$ ipython --no-banner

In [1]: import numpy as np

In [2]: import numpy.linalg as la

In [3]: np.set_printoptions(precision=2, suppress=True, linewidth=100, sign=" ")

In [4]: r0 = np.array([9, -5, -1])

In [5]: v = np.array([2, 9, 6, 9, -3, 0])

In [6]: m1 = r0[:, None] + v[None, :]

In [7]: m1
Out[7]: 
array([[11, 18, 15, 18,  6,  9],
       [-3,  4,  1,  4, -8, -5],
       [ 1,  8,  5,  8, -4, -1]])

In [8]: U, sv, VT = la.svd(m1)

In [9]: np.argmax(sv[:-1] / (sv[1:] + 1e-6)) + 1
Out[9]: np.int64(2)

In [10]: sv.round(2) + 0
Out[10]: array([ 35. ,  13.7,   0. ])

In [11]: other = U[:, :2] @ np.diag(sv[:2]) @ VT[:2]

In [12]: la.matrix_rank(other)
Out[12]: np.int64(2)

In [13]: round(np.abs(m1 - other).max(), 2)
Out[13]: np.float64(0.0)

In [14]: round(float(la.norm(m1 - other, 2)), 2), np.round(sv[2], 2)
Out[14]: (0.0, np.float64(0.0))

In [15]: round(la.norm(m1 - other) / la.norm(m1), 2)
Out[15]: np.float64(0.0)

In [16]: other = m1 / np.sqrt((m1 ** 2).mean(axis=1, keepdims=True))

In [17]: m1 - m1.mean(axis=1, keepdims=True)
Out[17]: 
array([[-1.83,  5.17,  2.17,  5.17, -6.83, -3.83],
       [-1.83,  5.17,  2.17,  5.17, -6.83, -3.83],
       [-1.83,  5.17,  2.17,  5.17, -6.83, -3.83]])

In [18]: la.matrix_rank(m1 - m1.mean(axis=1, keepdims=True))
Out[18]: np.int64(1)

In [19]: other[0]
Out[19]: array([ 0.81,  1.32,  1.1 ,  1.32,  0.44,  0.66])

In [20]: T = np.stack([m1, 2 * m1, m1[::-1]])

In [21]: la.matrix_rank(T.reshape(3, -1))
Out[21]: np.int64(2)

In [22]: np.einsum("bij,cij->bc", T, T)
Out[22]: 
array([[ 1413,  2826,   813],
       [ 2826,  5652,  1626],
       [  813,  1626,  1413]])

In [23]: (T @ m1.T).shape
Out[23]: (3, 3, 3)

In [24]: la.matrix_rank(T)
Out[24]: array([ 2,  2,  2])

In [25]: x = np.array([-5, 1, -6, 7, 8, 3])

In [26]: (m1 @ x).argmax()
Out[26]: np.int64(0)

In [27]: la.norm(m1 @ x) <= la.norm(m1, 2) * la.norm(x) + 1e-9
Out[27]: np.True_

In [28]: m1 @ x
Out[28]: array([ 74, -38,  -6])

In [29]: m1 * x
Out[29]: 
array([[-55,  18, -90, 126,  48,  27],
       [ 15,   4,  -6,  28, -64, -15],
       [ -5,   8, -30,  56, -32,  -3]])

In [30]: F = np.array([[4, 2, 4, 3, -3, 0],
    ...:     [-1, -3, 1, 1, 2, 2],
    ...:     [0, -2, -3, 3, -3, 1],
    ...:     [0, 4, 2, 5, -4, -1],
    ...:     [2, 3, 0, 3, -1, -5],
    ...:     [1, -2, 0, -4, -2, 0]])

In [31]: F[:, 3] = 3 * F[:, 4]

In [32]: F
Out[32]: 
array([[  4,   2,   4,  -9,  -3,   0],
       [ -1,  -3,   1,   6,   2,   2],
       [  0,  -2,  -3,  -9,  -3,   1],
       [  0,   4,   2, -12,  -4,  -1],
       [  2,   3,   0,  -3,  -1,  -5],
       [  1,  -2,   0,  -6,  -2,   0]])

In [33]: # looks like rank 5

In [34]: np.allclose(F, F.T)
Out[34]: False

In [35]: np.allclose(F @ F.T, F.T @ F)
Out[35]: False

In [36]: F @ F
Out[36]: 
array([[   8,  -51,  -12,   57,   19,   32],
       [   5,   31,    2, -108,  -36,  -21],
       [  -3,  -35,  -11,  126,   42,   17],
       [ -13,  -74,  -26,  168,   56,   42],
       [  -2,  -10,    5,   69,   23,   14],
       [   2,  -22,  -10,   57,   19,   12]])

In [37]: np.round(np.sort(np.abs(la.eigvals(F))), 2) + 0
Out[37]: array([  0.  ,   1.65,   3.5 ,   3.5 ,   4.3 ,  15.09])

In [38]: K = np.load("block2.npy")

In [39]: K
Out[39]: 
array([[-2.,  1.,  0.],
       [ 0., -2.,  1.],
       [ 0.,  0., -2.]])

In [40]: # triangular, det is the product of the diagonal

In [41]: other = np.array([[1, 2, 2], [0, 0, 1]])

In [42]: W2 = np.kron(other, K)

In [43]: la.matrix_rank(W2)
Out[43]: np.int64(6)

In [44]: W2
Out[44]: 
array([[-2.,  1.,  0., -4.,  2.,  0., -4.,  2.,  0.],
       [ 0., -2.,  1.,  0., -4.,  2.,  0., -4.,  2.],
       [ 0.,  0., -2.,  0.,  0., -4.,  0.,  0., -4.],
       [-0.,  0.,  0., -0.,  0.,  0., -2.,  1.,  0.],
       [ 0., -0.,  0.,  0., -0.,  0.,  0., -2.,  1.],
       [ 0.,  0., -0.,  0.,  0., -0.,  0.,  0., -2.]])

In [45]: round(la.norm(W2, 2), 2), np.round(la.norm(other, 2) * la.norm(K, 2), 2)
Out[45]: (np.float64(8.5), np.float64(8.5))

In [46]: K @ K
Out[46]: 
array([[ 4., -4.,  1.],
       [ 0.,  4., -4.],
       [ 0.,  0.,  4.]])

In [47]: la.matrix_power(K - np.diag(np.diag(K)), 3)
Out[47]: 
array([[ 0.,  0.,  0.],
       [ 0.,  0.,  0.],
       [ 0.,  0.,  0.]])

In [48]: la.matrix_rank(K - K[0, 0] * np.eye(3))
Out[48]: np.int64(2)

In [49]: [int(la.matrix_rank(la.matrix_power(K, p))) for p in range(1, 4)]
Out[49]: [3, 3, 3]

In [50]: np.sort(la.eigvals(K))
Out[50]: array([-2., -2., -2.])

In [51]: ev, evecs = la.eig(K)

In [52]: np.sort(la.eigvals(K @ K))
Out[52]: array([ 4.,  4.,  4.])

In [53]: np.sort(la.eigvals(K.T))
Out[53]: array([-2., -2., -2.])

In [54]: J = np.loadtxt("layer4.csv", delimiter=",")

In [55]: J
Out[55]: 
array([[ 0.  ,  0.69,  4.39],
       [ 0.  ,  1.09,  5.17],
       [ 0.  ,  1.87,  6.73],
       [ 0.  ,  1.54,  6.09],
       [ 0.  ,  1.19,  5.39],
       [ 0.  ,  0.78,  4.55],
       [ 0.  ,  0.66,  4.31],
       [ 0.  ,  0.75,  4.5 ],
       [ 0.  , -0.39,  2.21],
       [ 0.  , -1.45,  0.1 ],
       [ 0.  ,  0.64,  4.28]])

In [56]: C2 = J.T @ J

In [57]: la.svd(J, compute_uv=False) ** 2
Out[57]: array([ 250.12,    3.27,    0.  ])

In [58]: la.eigvalsh(C2)[::-1]
Out[58]: array([ 250.12,    3.27,    0.  ])

In [59]: np.allclose(C2, C2.T)
Out[59]: True

In [60]: np.diag(C2)
Out[60]: array([   0.  ,   13.22,  240.18])

In [61]: round(np.trace(la.pinv(J) @ J), 2)
Out[61]: np.float64(2.0)

In [62]: np.allclose(J[:-1].T @ la.lstsq(J[:-1].T, J[-1])[0], J[-1])
Out[62]: True

In [63]: rank = la.matrix_rank(J)

In [64]: rank
Out[64]: np.int64(2)

In [65]: null = la.svd(J)[2][rank:].T

In [66]: J @ null
Out[66]: 
array([[ 0.],
       [ 0.],
       [ 0.],
       [ 0.],
       [ 0.],
       [ 0.],
       [ 0.],
       [ 0.],
       [ 0.],
       [ 0.],
       [ 0.]])

In [67]: [int(la.matrix_rank(J[:i])) for i in range(1, len(J) + 1)]
Out[67]: [1, 2, 2, 2, 2, 2, 2, 2, 2, 2, 2]

In [68]: null.shape
Out[68]: (3, 1)

In [69]: np.allclose(J @ null, 0)
Out[69]: True
